$ python -q
>>> import numpy as np
>>> np.set_printoptions(precision=1, suppress=True, linewidth=200, legacy="1.25")
>>> K = np.load("a.npy")
>>> print(K)
[[3 3 1 3]
 [3 3 3 1]
 [1 3 3 3]
 [3 1 3 3]]
>>> # symmetric
>>> A2 = K[0, 0] * K[1:] - np.outer(K[1:, 0], K[0])
>>> print(A2)
[[ 0  0  6 -6]
 [ 0  6  8  6]
 [ 0 -6  6  0]]
>>> print(np.linalg.matrix_rank(A2), np.linalg.matrix_rank(K))
3 4
>>> u = np.array([3, 1, -4, -4])
>>> A2 = K + np.outer(u, np.eye(4)[2])
>>> print(np.round(np.linalg.det(A2) / np.linalg.det(K), 1), np.round(1 + np.linalg.solve(K, u)[2], 1))
-1.1 -1.1
>>> print(np.linalg.matrix_rank(np.linalg.inv(A2) - np.linalg.inv(K), tol=1e-8))
1
>>> print(A2)
[[ 3.  3.  4.  3.]
 [ 3.  3.  4.  1.]
 [ 1.  3. -1.  3.]
 [ 3.  1. -1.  3.]]
>>> print(np.round(np.linalg.eigvalsh(K).min(), 1))
-2.0
>>> print(np.all(np.linalg.eigvalsh(K) > 0))
False
>>> vals, V = np.linalg.eigh(K)
>>> print(np.linalg.eigvalsh(K @ K))
[  4.   4.   4. 100.]
>>> print(np.round(V.T @ V, 1) + 0)
[[1. 0. 0. 0.]
 [0. 1. 0. 0.]
 [0. 0. 1. 0.]
 [0. 0. 0. 1.]]
>>> print(np.linalg.eigvalsh(K + 3 * np.eye(4)))
[ 1.  5.  5. 13.]
>>> print(np.linalg.svd(K, compute_uv=False))
[10.  2.  2.  2.]
>>> print((vals > 1e-8).sum(), (vals < -1e-8).sum())
3 1
>>> arr = np.loadtxt("x.csv", delimiter=",")
>>> print(arr)
[[ 0. 17.  0.  0.  0.  0.]
 [ 0. 10.  0.  1.  0.  0.]
 [ 0.  0.  1.  0. 12.  0.]
 [ 0.  0.  0.  0. 11.  2.]
 [29.  0. 12. 10.  0. 26.]
 [ 0.  1.  0.  0.  5.  0.]
 [ 0.  1.  0.  0.  5.  0.]
 [ 0. 10.  0.  1.  0.  0.]
 [22.  0.  3.  5.  0. 28.]
 [ 0.  3.  0.  0.  0.  0.]
 [ 5. 11.  0.  5.  0.  0.]
 [ 0.  0. 37.  0. 29.  0.]
 [ 0.  4.  8.  0.  0.  0.]
 [ 0.  0.  1.  0.  0.  0.]
 [ 0. 10.  0.  1.  0.  0.]
 [ 0.  0.  0.  0. 12.  0.]
 [16.  6.  0.  8.  0. 10.]
 [13.  0.  7.  1.  6. 20.]
 [ 4.  8.  0.  0.  0. 20.]
 [ 3.  6.  0.  6.  0.  0.]
 [32.  0. 11. 17.  0. 12.]
 [ 2.  0. 24.  0. 21.  2.]
 [ 9.  0. 33.  3. 22.  0.]]
>>> # rows 5 and 6 are equal
>>> rng = np.random.default_rng(23)
>>> z = rng.permutation(6)
>>> A2 = arr[:, z] * rng.choice([-1, 1], 6)
>>> print(A2)
[[  0.  -0.  -0.   0.  17.   0.]
 [  0.  -0.  -1.   0.  10.   0.]
 [  0.  -1.  -0.   0.   0.  12.]
 [  2.  -0.  -0.   0.   0.  11.]
 [ 26. -12. -10.  29.   0.   0.]
 [  0.  -0.  -0.   0.   1.   5.]
 [  0.  -0.  -0.   0.   1.   5.]
 [  0.  -0.  -1.   0.  10.   0.]
 [ 28.  -3.  -5.  22.   0.   0.]
 [  0.  -0.  -0.   0.   3.   0.]
 [  0.  -0.  -5.   5.  11.   0.]
 [  0. -37.  -0.   0.   0.  29.]
 [  0.  -8.  -0.   0.   4.   0.]
 [  0.  -1.  -0.   0.   0.   0.]
 [  0.  -0.  -1.   0.  10.   0.]
 [  0.  -0.  -0.   0.   0.  12.]
 [ 10.  -0.  -8.  16.   6.   0.]
 [ 20.  -7.  -1.  13.   0.   6.]
 [ 20.  -0.  -0.   4.   8.   0.]
 [  0.  -0.  -6.   3.   6.   0.]
 [ 12. -11. -17.  32.   0.   0.]
 [  2. -24.  -0.   2.   0.  21.]
 [  0. -33.  -3.   9.   0.  22.]]
>>> left, _, Vt = np.linalg.svd(arr.T @ A2)
>>> print(np.round(left @ Vt, 1) + 0)
[[ 0.  0.  0.  1.  0.  0.]
 [ 0.  0.  0.  0.  1.  0.]
 [ 0. -1.  0.  0.  0.  0.]
 [ 0.  0. -1.  0.  0.  0.]
 [ 0.  0.  0.  0.  0.  1.]
 [ 1.  0.  0.  0.  0.  0.]]
